% python3 -q
>>> import numpy as np
>>> np.set_printoptions(suppress=True, linewidth=140)
>>> def rd(a):
...     return np.round(a, 1) + 0
... 
>>> mat = np.load("out10.npy")
>>> mat
array([[ 0,  0,  0,  0, -1],
       [ 0,  0,  1,  0,  0],
       [ 0,  0,  0, -3,  0],
       [ 0, -2,  0,  0,  0],
       [ 3,  0,  0,  0,  0]])
>>> Uu, sigma, Vt = np.linalg.svd(mat, full_matrices=False)
>>> Uu.T @ mat @ Vt.T
array([[3., 0., 0., 0., 0.],
       [0., 3., 0., 0., 0.],
       [0., 0., 2., 0., 0.],
       [0., 0., 0., 1., 0.],
       [0., 0., 0., 0., 1.]])
>>> rd(np.cumsum(sigma ** 2) / np.sum(sigma ** 2))
array([0.4, 0.8, 0.9, 1. , 1. ])
>>> Uu.T @ Uu
array([[1., 0., 0., 0., 0.],
       [0., 1., 0., 0., 0.],
       [0., 0., 1., 0., 0.],
       [0., 0., 0., 1., 0.],
       [0., 0., 0., 0., 1.]])
>>> sigma
array([3., 3., 2., 1., 1.])
>>> (sigma > 1e-8).sum()
np.int64(5)
>>> other = np.array([[-2, -2, -1, -1, 1, 1],
...     [1, 2, -2, -2, -2, 0],
...     [-1, -1, -2, -2, 0, 0],
...     [1, 1, 1, 2, 1, 1],
...     [0, 0, -1, -1, -2, 1],
...     [2, 2, 2, -2, -1, 0]])
>>> data = np.triu(other, 1)
>>> data
array([[ 0, -2, -1, -1,  1,  1],
       [ 0,  0, -2, -2, -2,  0],
       [ 0,  0,  0, -2,  0,  0],
       [ 0,  0,  0,  0,  1,  1],
       [ 0,  0,  0,  0,  0,  1],
       [ 0,  0,  0,  0,  0,  0]])
>>> (data + data.T) / 2
array([[ 0. , -1. , -0.5, -0.5,  0.5,  0.5],
       [-1. ,  0. , -1. , -1. , -1. ,  0. ],
       [-0.5, -1. ,  0. , -1. ,  0. ,  0. ],
       [-0.5, -1. , -1. ,  0. ,  0.5,  0.5],
       [ 0.5, -1. ,  0. ,  0.5,  0. ,  0.5],
       [ 0.5,  0. ,  0. ,  0.5,  0.5,  0. ]])
>>> rd(np.linalg.det(data))
np.float64(0.0)
>>> print(np.allclose(data @ data.T, data.T @ data))
False
>>> print(np.allclose(data, data.T))
False
>>> np.trace(data)
np.int64(0)
>>> rd(np.abs(np.linalg.eigvals(data)).max())
np.float64(0.0)
>>> np.linalg.matrix_rank(data - data[0, 0] * np.eye(6))
np.int64(5)
>>> print([int(np.linalg.matrix_rank(np.linalg.matrix_power(data, p))) for p in range(1, 7)])
[5, 4, 3, 2, 1, 0]
>>> other = np.array([[0, 3, 4], [5, 5, 1], [0, 1, 5]])
>>> cent = np.array([[7, 9, -7, -5], [0, 2, -3, -8], [-5, 4, 1, -2], [9, -5, 3, 1]])
>>> J = np.block([[other, np.array([[2, -2, -1, -3], [3, 3, 0, -1], [2, -1, -2, -2]])], [np.zeros((4, 3)), cent]])
>>> print(J)
[[ 0.  3.  4.  2. -2. -1. -3.]
 [ 5.  5.  1.  3.  3.  0. -1.]
 [ 0.  1.  5.  2. -1. -2. -2.]
 [ 0.  0.  0.  7.  9. -7. -5.]
 [ 0.  0.  0.  0.  2. -3. -8.]
 [ 0.  0.  0. -5.  4.  1. -2.]
 [ 0.  0.  0.  9. -5.  3.  1.]]
>>> rng = np.random.default_rng(52)
>>> labels = rng.permutation(7)
>>> labels
array([4, 2, 3, 1, 6, 5, 0])
>>> other = J[labels][:, labels]
>>> np.trace(other)
np.float64(21.0)
>>> def softmax(z):
...     e = np.exp(z - z.max(axis=-1, keepdims=True))
...     return e / e.sum(axis=-1, keepdims=True)
... 
>>> rd(softmax(J[1]))
array([0.4, 0.4, 0. , 0.1, 0.1, 0. , 0. ])
>>> att = J @ J.T / np.sqrt(7)
>>> rd(softmax(att)[1] @ J)
array([ 5.,  5.,  1.,  3.,  3.,  0., -1.])
>>> M = np.loadtxt("mat.csv", delimiter=",")
>>> M
array([[-1.1, -2. , -1.1],
       [-1.1, -2.3, -1. ],
       [ 0.8,  1.7,  0.8],
       [ 0.3,  0.5,  0.2],
       [-0.5, -1. , -0.4],
       [-0.9, -1.7, -0.9],
       [-1.1, -2.1, -1.2],
       [-0.9, -1.8, -0.9],
       [ 0.4,  0.7,  0.3],
       [ 0.7,  1.8,  0.9],
       [ 0.7,  1.4,  0.5],
       [-0.7, -1.3, -0.5],
       [-0.4, -0.5, -0.4],
       [ 0.1,  0.1, -0.2],
       [-1.1, -2.1, -1. ]])
>>> Uu, sigma, Vt = np.linalg.svd(M)
>>> np.argmax(sigma[:-1] / (sigma[1:] + 1e-6)) + 1
np.int64(1)
>>> other = Uu[:, :1] @ np.diag(sigma[:1]) @ Vt[:1]
>>> rd(np.linalg.norm(M - other, 2)), rd(sigma[1])
(np.float64(0.4), np.float64(0.4))
